% ipython --no-banner

In [1]: import numpy as np

In [2]: from numpy import linalg as LA

In [3]: np.set_printoptions(suppress=True, linewidth=140)

In [4]: M = np.load("out16.npy")

In [5]: print(M)
[[-3.  3.  0.  0.]
 [ 3. -3.  3.  0.]
 [ 0.  3.  3.  3.]
 [ 0.  0.  3.  3.]]

In [6]: # equal to its transpose

In [7]: np.all(LA.eigvalsh(M) > 0)
Out[7]: np.False_

In [8]: round(float(LA.eigvalsh(M).min()), 3)
Out[8]: -6.567

In [9]: [round(float(LA.det(M[:i, :i])), 2) + 0 for i in range(1, 5)]
Out[9]: [-3.0, 0.0, 27.0, 81.0]

In [10]: O, _ = LA.qr(np.array([[0.6, -0.6],
    ...:     [0.6, 1.5],
    ...:     [-0.1, 1.1],
    ...:     [0.1, -0.4],
    ...:     [0.4, 0.0],
    ...:     [-1.1, -3.0]]))

In [11]: F = O @ O.T

In [12]: F.round(3)
Out[12]: 
array([[ 0.587,  0.057, -0.351,  0.174,  0.291, -0.041],
       [ 0.057,  0.202,  0.06 , -0.011,  0.065, -0.387],
       [-0.351,  0.06 ,  0.254, -0.117, -0.156, -0.158],
       [ 0.174, -0.011, -0.117,  0.055,  0.081,  0.043],
       [ 0.291,  0.065, -0.156,  0.081,  0.151, -0.093],
       [-0.041, -0.387, -0.158,  0.043, -0.093,  0.751]])

In [13]: # equal to its transpose

In [14]: vals, vecs = LA.eigh(F)

In [15]: vec = np.array([-3, -2, 2, 0, 2, -3])

In [16]: round(float(np.abs(F).sum(axis=1).max()), 3), round(np.abs(vals).max(), 3)
Out[16]: (1.5, np.float64(1.0))

In [17]: round(float(vec @ F @ vec), 3)
Out[17]: 11.262

In [18]: def softmax(z):
    ...:     e = np.exp(z - z.max(axis=-1, keepdims=True))
    ...:     return e / e.sum(axis=-1, keepdims=True)
    ...: 

In [19]: np.round(softmax(10 * F[0]), 3) + 0
Out[19]: array([0.931, 0.005, 0.   , 0.015, 0.048, 0.002])

In [20]: np.round(softmax(F[0] + 5), 3)
Out[20]: array([0.255, 0.15 , 0.1  , 0.169, 0.19 , 0.136])

In [21]: np.round(softmax(F[0]), 3)
Out[21]: array([0.255, 0.15 , 0.1  , 0.169, 0.19 , 0.136])

In [22]: S = F @ F.T / np.sqrt(6)

In [23]: softmax(S).round(6).argmax(axis=1)
Out[23]: array([0, 1, 2, 0, 0, 5])

In [24]: np.argsort(-LA.norm(F, axis=0).round(6), kind="stable")[:3]
Out[24]: array([5, 0, 2])

In [25]: print(np.round(LA.norm(F, 2) / LA.norm(F), 3))
0.707

In [26]: X = np.loadtxt("data.csv", delimiter=",")

In [27]: print(X.round(3))
[[ 0.809  0.    -0.588  0.   ]
 [ 0.     1.     0.     0.   ]
 [ 0.588  0.     0.809  0.   ]
 [ 0.     0.     0.     1.   ]]

In [28]: print(np.allclose(X @ X.T, X.T @ X))
True

In [29]: print(round(float(np.abs(LA.eigvals(X)).max()), 3))
1.0

In [30]: print(np.round(np.sort(np.abs(LA.eigvals(X))), 3))
[1. 1. 1. 1.]

In [31]: np.round((X + X.T) / 2, 3)
Out[31]: 
array([[0.809, 0.   , 0.   , 0.   ],
       [0.   , 1.   , 0.   , 0.   ],
       [0.   , 0.   , 0.809, 0.   ],
       [0.   , 0.   , 0.   , 1.   ]])

In [32]: np.round(X @ X, 3)
Out[32]: 
array([[ 0.309,  0.   , -0.951,  0.   ],
       [ 0.   ,  1.   ,  0.   ,  0.   ],
       [ 0.951,  0.   ,  0.309,  0.   ],
       [ 0.   ,  0.   ,  0.   ,  1.   ]])

In [33]: np.round(LA.norm(X, axis=0), 3)
Out[33]: array([1., 1., 1., 1.])

In [34]: np.round(LA.pinv(X), 3)
Out[34]: 
array([[ 0.809,  0.   ,  0.588,  0.   ],
       [ 0.   ,  1.   ,  0.   ,  0.   ],
       [-0.588,  0.   ,  0.809,  0.   ],
       [ 0.   ,  0.   ,  0.   ,  1.   ]])

In [35]: np.round(X.T @ X, 3) + 0
Out[35]: 
array([[1., 0., 0., 0.],
       [0., 1., 0., 0.],
       [0., 0., 1., 0.],
       [0., 0., 0., 1.]])

In [36]: np.round(X @ X.T, 3) + 0
Out[36]: 
array([[1., 0., 0., 0.],
       [0., 1., 0., 0.],
       [0., 0., 1., 0.],
       [0., 0., 0., 1.]])

In [37]: proj = np.triu(np.array([[0, 3, 3, 0], [1, -3, 0, -1], [1, 0, -1, 0], [3, 3, 2, 1]]), 1) + np.eye(4)

In [38]: M2 = proj @ X @ LA.inv(proj)

In [39]: M2.round(3)
Out[39]: 
array([[ 2.572, -4.717, -5.878, -4.717],
       [ 0.   ,  1.   ,  0.   ,  0.   ],
       [ 0.588, -1.763, -0.954, -1.763],
       [ 0.   ,  0.   ,  0.   ,  1.   ]])

In [40]: LA.matrix_rank(M2)
Out[40]: np.int64(4)
